In [1]: import numpy as np

In [2]: import numpy.linalg as la

In [3]: np.set_printoptions(precision=1, suppress=True, linewidth=120, sign=" ")

In [4]: def rd(a):
   ...:     return np.round(a, 1) + 0
   ...: 

In [5]: X = np.array([[2.0, 3.0, 0.0, 2.0, 2.0, 0.0],
   ...:     [3.0, 1.0, 0.0, 1.0, -1.0, 0.0],
   ...:     [-2.0, 3.0, -2.0, -3.0, -3.0, 0.0],
   ...:     [3.0, 2.0, 1.0, 3.0, 2.0, 0.0],
   ...:     [-3.0, -1.0, -3.0, 2.0, -2.0, 0.0],
   ...:     [0.0, 0.0, 0.0, 0.0, 0.0, -3.0]])

In [6]: X
Out[6]: 
array([[ 2.,  3.,  0.,  2.,  2.,  0.],
       [ 3.,  1.,  0.,  1., -1.,  0.],
       [-2.,  3., -2., -3., -3.,  0.],
       [ 3.,  2.,  1.,  3.,  2.,  0.],
       [-3., -1., -3.,  2., -2.,  0.],
       [ 0.,  0.,  0.,  0.,  0., -3.]])

In [7]: rd(la.det(X))
Out[7]: np.float64(-549.0)

In [8]: mat = np.loadtxt("case7.csv", delimiter=",")

In [9]: mat
Out[9]: 
array([[-2., -2.,  0., -4.,  0., -2., -2.,  4.,  4.,  4., -2., -2.],
       [ 3.,  3.,  0.,  6.,  0.,  3.,  3., -6., -6., -6.,  3.,  3.],
       [ 3.,  3.,  0.,  6.,  0.,  3.,  3., -6., -6., -6.,  3.,  3.],
       [ 3.,  3.,  0.,  6.,  0.,  3.,  3., -6., -6., -6.,  3.,  3.],
       [ 0.,  0.,  0.,  0.,  0.,  0.,  0.,  0.,  0.,  0.,  0.,  0.],
       [-1., -1.,  0., -2.,  0., -1., -1.,  2.,  2.,  2., -1., -1.]])

In [10]: # column 1 repeats column 0

In [11]: Uu, sig, vt = la.svd(mat)

In [12]: V = vt[:(sig > 1e-8).sum()]

In [13]: rng = np.random.default_rng(59)

In [14]: vec = mat[4] + -3 * mat[0] + rng.integers(2) * np.eye(12)[2]

In [15]: vec
Out[15]: array([  6.,   6.,   1.,  12.,   0.,   6.,   6., -12., -12., -12.,   6.,   6.])

In [16]: rd(la.norm(vec - V.T @ V @ vec))
Out[16]: np.float64(1.0)

In [17]: print(np.allclose(V.T @ V @ vec, vec))
False

In [18]: la.matrix_rank(np.vstack([mat, vec]))
Out[18]: np.int64(2)

In [19]: rd(np.diag(V.T @ V))
Out[19]: array([ 0. ,  0. ,  0. ,  0.2,  0. ,  0. ,  0. ,  0.2,  0.2,  0.2,  0. ,  0. ])

In [20]: rd(V.T @ V)
Out[20]: 
array([[ 0. ,  0. ,  0. ,  0.1,  0. ,  0. ,  0. , -0.1, -0.1, -0.1,  0. ,  0. ],
       [ 0. ,  0. ,  0. ,  0.1,  0. ,  0. ,  0. , -0.1, -0.1, -0.1,  0. ,  0. ],
       [ 0. ,  0. ,  0. ,  0. ,  0. ,  0. ,  0. ,  0. ,  0. ,  0. ,  0. ,  0. ],
       [ 0.1,  0.1,  0. ,  0.2,  0. ,  0.1,  0.1, -0.2, -0.2, -0.2,  0.1,  0.1],
       [ 0. ,  0. ,  0. ,  0. ,  0. ,  0. ,  0. ,  0. ,  0. ,  0. ,  0. ,  0. ],
       [ 0. ,  0. ,  0. ,  0.1,  0. ,  0. ,  0. , -0.1, -0.1, -0.1,  0. ,  0. ],
       [ 0. ,  0. ,  0. ,  0.1,  0. ,  0. ,  0. , -0.1, -0.1, -0.1,  0. ,  0. ],
       [-0.1, -0.1,  0. , -0.2,  0. , -0.1, -0.1,  0.2,  0.2,  0.2, -0.1, -0.1],
       [-0.1, -0.1,  0. , -0.2,  0. , -0.1, -0.1,  0.2,  0.2,  0.2, -0.1, -0.1],
       [-0.1, -0.1,  0. , -0.2,  0. , -0.1, -0.1,  0.2,  0.2,  0.2, -0.1, -0.1],
       [ 0. ,  0. ,  0. ,  0.1,  0. ,  0. ,  0. , -0.1, -0.1, -0.1,  0. ,  0. ],
       [ 0. ,  0. ,  0. ,  0.1,  0. ,  0. ,  0. , -0.1, -0.1, -0.1,  0. ,  0. ]])
